$ python -q
>>> import numpy as np
>>> np.set_printoptions(suppress=True, linewidth=140)
>>> def rnd(a):
...     return np.round(a, 2) + 0
... 
>>> W0 = np.load("w.npy")
>>> W0
array([[-1., -1.,  0.,  0.],
       [-1.,  3., -1.,  0.],
       [ 0., -1.,  2., -1.],
       [ 0.,  0., -1., -3.]])
>>> # symmetric
>>> rnd(np.linalg.eigvals(W0).sum().real)
np.float64(1.0)
>>> print(np.einsum("ij,ji->", W0, W0))
29.0
>>> rnd(np.linalg.det(W0.T))
np.float64(25.0)
>>> B = np.linalg.inv(W0)
>>> B
array([[-0.72, -0.28, -0.12,  0.04],
       [-0.28,  0.28,  0.12, -0.04],
       [-0.12,  0.12,  0.48, -0.16],
       [ 0.04, -0.04, -0.16, -0.28]])
>>> rnd(W0 @ B)
array([[1., 0., 0., 0.],
       [0., 1., 0., 0.],
       [0., 0., 1., 0.],
       [0., 0., 0., 1.]])
>>> (np.abs(B) > 1e-9).astype(int)
array([[1, 1, 1, 1],
       [1, 1, 1, 1],
       [1, 1, 1, 1],
       [1, 1, 1, 1]])
>>> rnd(np.linalg.inv(B))
array([[-1., -1.,  0.,  0.],
       [-1.,  3., -1.,  0.],
       [ 0., -1.,  2., -1.],
       [ 0.,  0., -1., -3.]])
>>> ev, V = np.linalg.eigh(W0)
>>> x0 = np.array([-3, 0, 4, 1])
>>> rnd(x0 @ W0 @ x0 / (x0 @ x0)), rnd(ev[0]), rnd(ev[-1])
(np.float64(0.46), np.float64(-3.2), np.float64(3.81))
>>> (np.sign(V[:, -1].round(6)) == np.sign(V[0, -1].round(6))).astype(int)
array([1, 0, 1, 0])
>>> rnd(V * np.maximum(ev, 0) @ V.T)
array([[ 0.17, -0.7 ,  0.09,  0.  ],
       [-0.7 ,  3.08, -0.96,  0.1 ],
       [ 0.09, -0.96,  2.13, -0.39],
       [ 0.  ,  0.1 , -0.39,  0.07]])
>>> x0 @ W0 @ x0
np.float64(12.0)
